$ python -q
>>> import numpy as np
>>> np.set_printoptions(precision=2, suppress=True, linewidth=100)
>>> A = np.load("run16.npy")
>>> A.round(2) + 0
array([[0.  , 3.01, 2.98, 0.99],
       [0.01, 8.99, 9.  , 2.98]])
>>> round(np.linalg.norm(A[1], 1), 2), np.round(np.linalg.norm(A[1], np.inf), 2)
(np.float64(20.98), np.float64(9.0))
>>> print(round(float(np.linalg.norm(A, 1)), 2), np.round(np.linalg.norm(A, np.inf), 2))
12.0 20.98
>>> np.round(np.linalg.norm(A, "nuc"), 2)
np.float64(13.79)
>>> def softmax(z):
...     e = np.exp(z - z.max(axis=-1, keepdims=True))
...     return e / e.sum(axis=-1, keepdims=True)
... 
>>> print(softmax(A[0]))
[0.02 0.46 0.45 0.06]
>>> softmax(A[0] + -2)
array([0.02, 0.46, 0.45, 0.06])
>>> np.round(softmax(10 * A[0]), 2) + 0
array([0.  , 0.58, 0.42, 0.  ])
>>> scores = A @ A.T / np.sqrt(4)
>>> softmax(scores)[0] @ A
array([0.01, 8.99, 9.  , 2.98])
>>> W0 = np.arange(12).reshape(4, 3) + -2
>>> W0
array([[-2, -1,  0],
       [ 1,  2,  3],
       [ 4,  5,  6],
       [ 7,  8,  9]])
>>> r = np.linalg.matrix_rank(W0)
>>> print(r)
2
>>> N = np.linalg.svd(W0)[2][r:].T
>>> N[:, 0] / N[np.abs(N[:, 0]).round(6).argmax(), 0]
array([-0.5,  1. , -0.5])
>>> np.allclose(W0 @ N, 0)
True
>>> [int(np.linalg.matrix_rank(W0[:, :j + 1])) for j in range(3)]
[1, 2, 2]
>>> N @ N.T
array([[ 0.17, -0.33,  0.17],
       [-0.33,  0.67, -0.33],
       [ 0.17, -0.33,  0.17]])
>>> np.round(W0 @ N, 2) + 0
array([[0.],
       [0.],
       [0.],
       [0.]])
>>> left, sigma, VT = np.linalg.svd(W0, full_matrices=False)
>>> np.allclose(left * sigma @ VT, W0)
True
>>> np.abs(left[:, 0]).round(6).argmax()
np.int64(3)
>>> sigma.round(2) + 0
array([16.92,  1.94,  0.  ])
>>> print(np.round(left.T @ left, 2) + 0)
[[1. 0. 0.]
 [0. 1. 0.]
 [0. 0. 1.]]
>>> theta = np.radians(15)
>>> r_ = np.eye(3)
>>> r_[1, 1] = r_[0, 0] = np.cos(theta)
>>> r_[1, 0], r_[0, 1] = -np.sin(theta), np.sin(theta)
>>> r_
array([[ 0.97,  0.26,  0.  ],
       [-0.26,  0.97,  0.  ],
       [ 0.  ,  0.  ,  1.  ]])
>>> B = W0 @ r_.T
>>> np.allclose(np.linalg.norm(W0, axis=1), np.linalg.norm(B, axis=1))
True
>>> B
array([[-2.19, -0.45,  0.  ],
       [ 1.48,  1.67,  3.  ],
       [ 5.16,  3.79,  6.  ],
       [ 8.83,  5.92,  9.  ]])
>>> mat = np.load("data.npy")
>>> mat
array([[1, 0, 0],
       [5, 1, 0],
       [3, 4, 1]])
>>> np.prod(np.diag(mat)), np.round(np.linalg.det(mat), 2)
(np.int64(1), np.float64(1.0))
>>> left, sigma, VT = np.linalg.svd(mat)
>>> print(sigma)
[6.76 2.7  0.05]
>>> print(np.argmax(sigma[:-1] / (sigma[1:] + 1e-6)) + 1)
2
>>> B = left[:, :2] @ np.diag(sigma[:2]) @ VT[:2]
>>> B
array([[ 1.  ,  0.01, -0.05],
       [ 5.  ,  1.  ,  0.01],
       [ 3.  ,  4.  ,  1.  ]])
>>> np.round(np.abs(mat - B).max(), 2)
np.float64(0.05)
>>> w, evecs = np.linalg.eig(mat)
>>> w
array([1., 1., 1.])
>>> print(np.sort(np.linalg.eigvals(mat @ mat)))
[1. 1. 1.]
>>> print(mat @ evecs[:, 0] - w[0] * evecs[:, 0])
[0. 0. 0.]
>>> print(np.sort(np.linalg.eigvals(mat.T)))
[1. 1. 1.]
>>> np.sort(np.linalg.eigvals(np.linalg.inv(mat)))
array([1., 1., 1.])
>>> print(np.prod(w))
1.0
>>> K = np.array([[7, -6, -3], [-8, 3, -5], [2, -4, -7]])
>>> left, sigma, VT = np.linalg.svd(K)
>>> np.argmax(sigma[:-1] / (sigma[1:] + 1e-6)) + 1
np.int64(2)
>>> B = left[:, :2] @ np.diag(sigma[:2]) @ VT[:2]
>>> np.linalg.matrix_rank(B)
np.int64(2)
>>> print(np.linalg.matrix_rank(K, rtol=0.05))
2
>>> print(round(np.abs(K - B).max(), 2))
0.13
>>> print(np.round(np.linalg.norm(K - B, 2), 2), round(sigma[2], 2))
0.25 0.25
>>> G = K.T @ K
>>> np.trace(G), (K ** 2).sum()
(np.int64(261), np.int64(261))
>>> np.linalg.svd(K, compute_uv=False) ** 2
array([170.34,  90.6 ,   0.06])
>>> (K @ K.T).shape
(3, 3)
>>> np.linalg.eigvalsh(G)[::-1]
array([170.34,  90.6 ,   0.06])
>>> print(np.linalg.norm(K, axis=1))
[9.7  9.9  8.31]
>>> np.linalg.norm(K, axis=1).argmax()
np.int64(1)
>>> round(np.linalg.norm(K, 1), 2), round(np.linalg.norm(K, np.inf), 2)
(np.float64(17.0), np.float64(16.0))
>>> round(float(np.linalg.norm(K[0] - K[2])), 2)
6.71
>>> K[0] @ K[2]
np.int64(59)
>>> print(np.round(np.linalg.norm(K, "nuc"), 2))
22.82
>>> x0 = np.array([2, 1, 1])
>>> K @ (2 * x0)
array([ 10, -36, -14])
>>> (K * x0).sum(axis=1)
array([  5, -18,  -7])
>>> (K @ x0).argmax()
np.int64(0)
>>> K @ np.ones(3)
array([ -2., -10.,  -9.])
>>> K * x0
array([[ 14,  -6,  -3],
       [-16,   3,  -5],
       [  4,  -4,  -7]])
>>> np.einsum("ij,j->i", K, x0)
array([  5, -18,  -7])
>>> F = np.load("out6.npy")
>>> F
array([[ 2,  0,  0,  0],
       [ 0,  2,  0,  0],
       [-1,  3,  3,  0],
       [ 1,  3, -1, -2]])
>>> O = F.astype(float).copy()
>>> for j in range(4):
...     O[:, j] -= O[:, :j] @ (O[:, :j].T @ O[:, j])
...     O[:, j] /= np.linalg.norm(O[:, j])
... 
>>> O.round(2) + 0
array([[ 0.82,  0.  ,  0.56,  0.15],
       [ 0.  ,  0.43, -0.23,  0.88],
       [-0.41,  0.64,  0.63, -0.15],
       [ 0.41,  0.64, -0.48, -0.44]])
>>> M = np.abs(np.array([[3, 0, 3, 3], [2, 3, 3, 4], [4, 1, 3, 4], [3, 4, 4, 2]])) + np.eye(4)
>>> M = M / M.sum(axis=1, keepdims=True)
>>> print(M)
[[0.4  0.   0.3  0.3 ]
 [0.15 0.31 0.23 0.31]
 [0.31 0.08 0.31 0.31]
 [0.21 0.29 0.29 0.21]]
>>> np.linalg.matrix_power(M, 2)
array([[0.32, 0.11, 0.3 , 0.28],
       [0.25, 0.2 , 0.28, 0.28],
       [0.3 , 0.14, 0.29, 0.28],
       [0.26, 0.17, 0.28, 0.29]])
>>> M.sum(axis=1)
array([1., 1., 1., 1.])
>>> print(np.linalg.matrix_power(M, 100))
[[0.29 0.15 0.29 0.28]
 [0.29 0.15 0.29 0.28]
 [0.29 0.15 0.29 0.28]
 [0.29 0.15 0.29 0.28]]
>>> p = np.eye(4)[1]
>>> for _ in range(6):
...     p = p @ M
...     print(p.round(2))
... 
[0.15 0.31 0.23 0.31]
[0.25 0.2  0.28 0.28]
[0.27 0.16 0.28 0.28]
[0.28 0.15 0.29 0.28]
[0.28 0.15 0.29 0.28]
[0.28 0.15 0.29 0.28]
>>> w, evecs = np.linalg.eig(M)
>>> round(float(np.prod(w)), 2)
-0.0
>>> w
array([ 1.  ,  0.29,  0.03, -0.09])
>>> print(np.allclose(M @ M.T, M.T @ M))
False
>>> np.round(np.trace(M), 2)
np.float64(1.23)
>>> np.round((M - M.T) / 2, 2) + 0
array([[ 0.  , -0.08,  0.  ,  0.04],
       [ 0.08,  0.  ,  0.08,  0.01],
       [ 0.  , -0.08,  0.  ,  0.01],
       [-0.04, -0.01, -0.01,  0.  ]])
>>> print(M @ M)
[[0.32 0.11 0.3  0.28]
 [0.25 0.2  0.28 0.28]
 [0.3  0.14 0.29 0.28]
 [0.26 0.17 0.28 0.29]]
>>> np.sort(np.abs(np.linalg.eigvals(M)))
array([0.03, 0.09, 0.29, 1.  ])
>>> np.round(np.linalg.norm(M, 1), 2), np.round(np.linalg.norm(M, np.inf), 2)
(np.float64(1.13), np.float64(1.0))
>>> np.round(np.linalg.norm(M[1] - M[3]), 2)
np.float64(0.13)
>>> np.linalg.norm(M, axis=0)
array([0.57, 0.43, 0.57, 0.57])
>>> round(np.linalg.norm(M) ** 2 / np.linalg.norm(M, 2) ** 2, 2)
np.float64(1.11)
>>> J = np.loadtxt("block8.csv", delimiter=",")
>>> J
array([[-3., -3., -3.],
       [-3., -6., -6.],
       [-3., -6., -9.]])
>>> np.allclose(J @ J.T, J.T @ J)
True
>>> print((J + J.T) / 2)
[[-3. -3. -3.]
 [-3. -6. -6.]
 [-3. -6. -9.]]
>>> print(np.sort(np.abs(np.linalg.eigvals(J))))
[ 0.92  1.93 15.15]
>>> print(J @ J)
[[ 27.  45.  54.]
 [ 45.  81.  99.]
 [ 54.  99. 126.]]
>>> round(float(np.abs(np.linalg.eigvals(J)).max()), 2)
15.15
>>> np.poly(J)
array([ 1., 18., 45., 27.])
>>> print(round(np.linalg.det(J[::-1]), 2))
27.0
>>> np.round(np.linalg.det(J.T), 2)
np.float64(-27.0)
>>> np.linalg.eigvals(J)
array([-15.15,  -1.93,  -0.92])
>>> O, r_ = np.linalg.qr(K)
>>> np.abs(np.diag(r_))
array([10.82,  3.77,  0.76])
>>> O @ r_
array([[ 7., -6., -3.],
       [-8.,  3., -5.],
       [ 2., -4., -7.]])
>>> np.trace(O @ O.T)
np.float64(3.0)
>>> print(np.allclose(r_.T @ r_, K.T @ K))
True
>>> np.round(O.T @ O, 2) + 0
array([[1., 0., 0.],
       [0., 1., 0.],
       [0., 0., 1.]])
>>> w, evecs = np.linalg.eig(J)
>>> np.round(J @ evecs[:, 0] - w[0] * evecs[:, 0], 2) + 0
array([0., 0., 0.])
>>> round(float(np.prod(w)), 2)
-27.0
>>> print(np.sort(np.linalg.eigvals(J @ J)))
[  0.85   3.72 229.42]
>>> [round(float(np.linalg.det(J[:i, :i])), 2) + 0 for i in range(1, 4)]
[-3.0, 9.0, -27.0]
>>> m1 = np.load("a.npy")
>>> m1
array([[-1.,  1.,  0.,  0.],
       [ 0., -1.,  1.,  0.],
       [ 0.,  0., -1.,  1.],
       [ 0.,  0.,  0., -1.]])
>>> W = np.array([[-2, 0, -1, 2], [2, -1, 2, -2], [2, 1, 1, -2], [-2, -2, -1, -2]])
>>> c = np.array([1, -3, 2, 0])
>>> hid = np.maximum(m1 @ W + c, 0)
>>> hid
array([[5., 0., 5., 0.],
       [1., 0., 1., 0.],
       [0., 0., 0., 0.],
       [3., 0., 3., 2.]])
>>> np.linalg.matrix_rank(hid)
np.int64(2)
>>> (hid > 0).astype(int)
array([[1, 0, 1, 0],
       [1, 0, 1, 0],
       [0, 0, 0, 0],
       [1, 0, 1, 1]])
>>> Z = np.array([[0, 2, -2], [2, 1, -2], [0, 2, -2], [-2, -1, 1]])
>>> hid @ Z
array([[  0.,  20., -20.],
       [  0.,   4.,  -4.],
       [  0.,   0.,   0.],
       [ -4.,  10., -10.]])
>>> (hid @ Z).round(6).argmax(axis=1)
array([1, 1, 0, 1])
>>> np.linalg.eigvals(hid)
array([2., 0., 5., 0.])
>>> print(round(np.linalg.det(2 * hid), 2), np.round(np.linalg.det(hid), 2))
0.0 0.0
>>> np.round(np.linalg.det(hid.T), 2)
np.float64(0.0)
>>> np.poly(hid)
array([ 1., -7., 10.,  0.,  0.])
>>> rng = np.random.default_rng(56)
>>> B = m1 + rng.integers(-2, 3, (4, 3)) @ rng.integers(-2, 3, (3, 4))
>>> B
array([[ 3.,  2.,  4.,  0.],
       [ 0., -7.,  5.,  0.],
       [ 6.,  5.,  0., -1.],
       [ 0.,  2.,  0.,  0.]])
>>> np.round(np.linalg.svd(B - m1, compute_uv=False), 2) + 0
array([9.8 , 7.46, 2.09, 0.  ])
>>> print(B - m1)
[[ 4.  1.  4.  0.]
 [ 0. -6.  4.  0.]
 [ 6.  5.  1. -2.]
 [ 0.  2.  0.  1.]]
>>> np.linalg.matrix_rank(B - m1, tol=1e-8)
np.int64(3)
